$ python3 -q
>>> import numpy as np
>>> from numpy import linalg as LA
>>> np.set_printoptions(precision=3, suppress=True, linewidth=100, sign=" ")
>>> W0 = np.load("mat.npy")
>>> print(W0)
[[ 3  0  0]
 [ 2  4  0]
 [ 4  1  1]]
>>> Uu, sigma, vt = LA.svd(W0, full_matrices=False)
>>> print(np.cumsum(sigma ** 2) / np.sum(sigma ** 2))
[ 0.784  0.991  1.   ]
>>> print(np.allclose(Uu * sigma @ vt, W0))
True
>>> print(np.abs(vt[0]))
[ 0.848  0.518  0.109]
>>> print(Uu.shape, sigma.shape, vt.shape)
(3, 3) (3,) (3, 3)
>>> print(round(np.sqrt((sigma ** 2).sum()), 3), round(float(LA.norm(W0)), 3))
6.856 6.856
>>> print(np.round(vt @ vt.T, 3) + 0)
[[ 1.  0.  0.]
 [ 0.  1.  0.]
 [ 0.  0.  1.]]
>>> A = np.load("m.npy")
>>> print(A)
[[ 0  0 -5 -4]
 [ 0  0 -1 -2]
 [ 5  1  0  5]
 [ 4  2 -5  0]]
>>> Uu, sigma, vt = LA.svd(A)
>>> print(sigma)
[ 8.396  8.396  0.715  0.715]
>>> Y = Uu[:, :2] @ np.diag(sigma[:2]) @ vt[:2]
>>> print(Y.round(3) + 0)
[[ 0.     0.429 -4.865 -4.115]
 [-0.429  0.    -1.35  -1.586]
 [ 4.865  1.35   0.     5.036]
 [ 4.115  1.586 -5.036  0.   ]]
>>> print(LA.matrix_rank(Y))
2
>>> print(np.round(LA.norm(A - Y, 2), 3), round(float(sigma[2]), 3))
0.715 0.715
>>> print(LA.matrix_rank(A, rtol=0.05))
4
>>> print(round(np.abs(A - Y).max(), 3))
0.429
>>> Uu, sigma, vt = LA.svd(A, full_matrices=False)
>>> print(sigma)
[ 8.396  8.396  0.715  0.715]
>>> print(np.round(Uu.T @ A @ vt.T, 3) + 0)
[[ 8.396  0.     0.     0.   ]
 [ 0.     8.396  0.     0.   ]
 [ 0.     0.     0.715  0.   ]
 [ 0.     0.     0.     0.715]]
>>> print(np.round(Uu.T @ Uu, 3) + 0)
[[ 1.  0.  0.  0.]
 [ 0.  1.  0.  0.]
 [ 0.  0.  1.  0.]
 [ 0.  0.  0.  1.]]
>>> print((sigma > 1e-8).sum())
4
>>> print(round(np.sqrt((sigma ** 2).sum()), 3), np.round(LA.norm(A), 3))
11.916 11.916
>>> print(np.round(vt @ vt.T, 3) + 0)
[[ 1.  0.  0.  0.]
 [ 0.  1.  0.  0.]
 [ 0.  0.  1.  0.]
 [ 0.  0.  0.  1.]]
>>> print(np.cumsum(sigma ** 2) / np.sum(sigma ** 2))
[ 0.496  0.993  0.996  1.   ]
>>> arr = np.load("arr.npy")
>>> print(arr)
[[ 8.02  2.    4.    2.  ]
 [-3.    9.02 -1.   -9.  ]
 [ 1.   -1.    2.02 -6.  ]
 [ 8.    2.    4.    2.02]]
>>> gram = arr.T @ arr
>>> print(np.round(LA.svd(arr, compute_uv=False) ** 2, 3) + 0)
[ 218.079  143.294   29.468    0.   ]
>>> print(gram)
[[138.32   3.98  69.1   53.2 ]
 [  3.98  90.36   4.96 -67.14]
 [ 69.1    4.96  37.08  12.96]
 [ 53.2  -67.14  12.96 125.08]]
>>> print(np.allclose(gram, gram.T))
True
>>> print(round(float(np.trace(gram)), 3), round(float((arr ** 2).sum()), 3))
390.842 390.842
>>> print(np.diff(arr, axis=0))
[[-11.02   7.02  -5.   -11.  ]
 [  4.   -10.02   3.02   3.  ]
 [  7.     3.     1.98   8.02]]
>>> print(arr.sum(axis=1))
[16.02 -3.98 -3.98 16.02]
>>> print(LA.svd(arr, compute_uv=False))
[ 14.767  11.971   5.428   0.01 ]
>>> print(np.unravel_index(np.abs(arr).argmax(), arr.shape))
(np.int64(1), np.int64(1))
>>> J = np.loadtxt("dump.csv", delimiter=",")
>>> print(J)
[[-0.684  0.714  0.246]
 [-0.167  0.579  0.378]
 [-3.382  4.052 -0.574]
 [ 2.132 -1.781  0.264]
 [ 2.218 -3.596  1.017]
 [ 1.716 -2.502  0.942]
 [-2.143  2.157 -1.109]
 [ 0.23  -0.311  0.078]
 [ 1.928 -2.189  0.234]
 [ 1.814 -2.291  0.575]
 [-0.186 -0.182  0.574]
 [ 0.847 -0.67   0.705]
 [ 2.4   -2.691  0.747]
 [-1.25   0.793 -0.322]
 [ 2.303 -3.015  0.649]
 [-0.428  0.352 -0.146]
 [ 0.247 -0.606  0.269]
 [-2.606  3.532 -1.427]
 [-1.168  1.245 -0.455]
 [-1.651  2.072 -0.506]
 [ 2.763 -3.257  1.303]
 [-1.024  1.732 -0.514]
 [-1.702  0.792 -0.071]
 [-1.428  2.145 -0.471]]
>>> Xc = J - J.mean(axis=0)
>>> Uu, sigma, vt = LA.svd(Xc, full_matrices=False)
>>> print((np.sign(Uu[:, 0]) == np.sign(Uu[0, 0])).astype(int))
[ 1  1  1  0  0  0  1  0  0  0  0  0  0  1  0  1  0  1  1  1  0  1  1  1]
>>> print(np.abs(Uu[:, 0]).argmax())
2
>>> print(vt[0] * np.sign(vt[0, np.abs(vt[0]).argmax()]))
[-0.619  0.756 -0.212]
>>> C = J[[8, 0]].astype(float)
>>> for _ in range(5):
...     lab = LA.norm(J[:, None] - C, axis=-1).argmin(axis=1)
...     C = np.array([J[lab == j].mean(axis=0) for j in range(2)])
... 
>>> print(lab)
[ 1  1  1  0  0  0  1  1  0  0  1  0  0  1  0  1  1  1  1  1  0  1  1  1]
>>> print(C)
[[ 2.013 -2.444  0.715]
 [-1.156  1.271 -0.27 ]]
>>> r0, v = J[3], J[2]
>>> print(round(float(r0 @ r0), 3))
7.787
>>> pr = (r0 @ v) / (r0 @ r0) * r0
>>> print(LA.matrix_rank(np.outer(r0, v)))
1
>>> lab = J[:, 2] > np.median(J[:, 2])
>>> r0 = J[lab].mean(axis=0) - J[~lab].mean(axis=0)
>>> print(round(float((((J - J.mean(axis=0)) @ r0 > 0) == lab).mean()), 3))
0.833
>>> print(np.argsort(-np.abs(r0).round(6), kind="stable"))
[ 1  0  2]
>>> print(lab.astype(int))
[ 1  1  0  1  1  1  0  0  0  1  1  1  1  0  1  0  1  0  0  0  1  0  0  0]
>>> print(r0)
[ 2.502 -2.973  1.079]
>>> Q, _ = LA.qr(np.array([[-1.5], [-0.9], [-1.1]]))
>>> E = Q @ Q.T
>>> print(E)
[[ 0.527  0.316  0.386]
 [ 0.316  0.19   0.232]
 [ 0.386  0.232  0.283]]
>>> print(np.argsort(-LA.norm(E, axis=0).round(6), kind="stable")[:3])
[ 0  2  1]
>>> print(LA.cond(E) > 100)
True
>>> print([round(float(x), 3) for x in LA.svd(E, compute_uv=False)[:3]])
[1.0, 0.0, 0.0]
>>> print(np.round(LA.norm(E, 2) / LA.norm(E), 3))
1.0
>>> F = np.load("a.npy")
>>> print(F)
[[ 0.   0.7 -1.6  0.1]
 [-1.4  0.2  0.5  2.4]
 [ 0.5  0.8 -0.1 -1. ]
 [-0.2  1.  -0.2 -1. ]
 [-5.7  5.1  1.5  0. ]
 [ 0.6  1.3 -1.5  0.8]
 [ 0.4 -0.1 -0.9 -0.3]
 [ 0.7  1.  -0.6 -2. ]
 [ 1.7  0.2 -1.2 -0.4]
 [-1.5  0.4  0.6 -0.4]
 [ 0.6  0.2 -1.5  0.4]
 [ 2.6 -0.1  1.3  0.8]
 [ 0.9  1.6 -0.9 -1.2]
 [-0.1  1.   0.1  1.6]]
>>> x = np.array([5, 8, -6])
>>> h = np.maximum(W0 @ x, 0)
>>> print(W0 * (h > 1e-9)[:, None])
[[ 3  0  0]
 [ 2  4  0]
 [ 4  1  1]]
>>> print(np.maximum(W0 @ x, 0) - np.maximum(-W0 @ x, 0))
[ 15  42  22]
>>> print(np.maximum(W0 @ (3 * x), 0))
[  45  126   66]
>>> print(np.tanh(W0 @ x))
[ 1.  1.  1.]
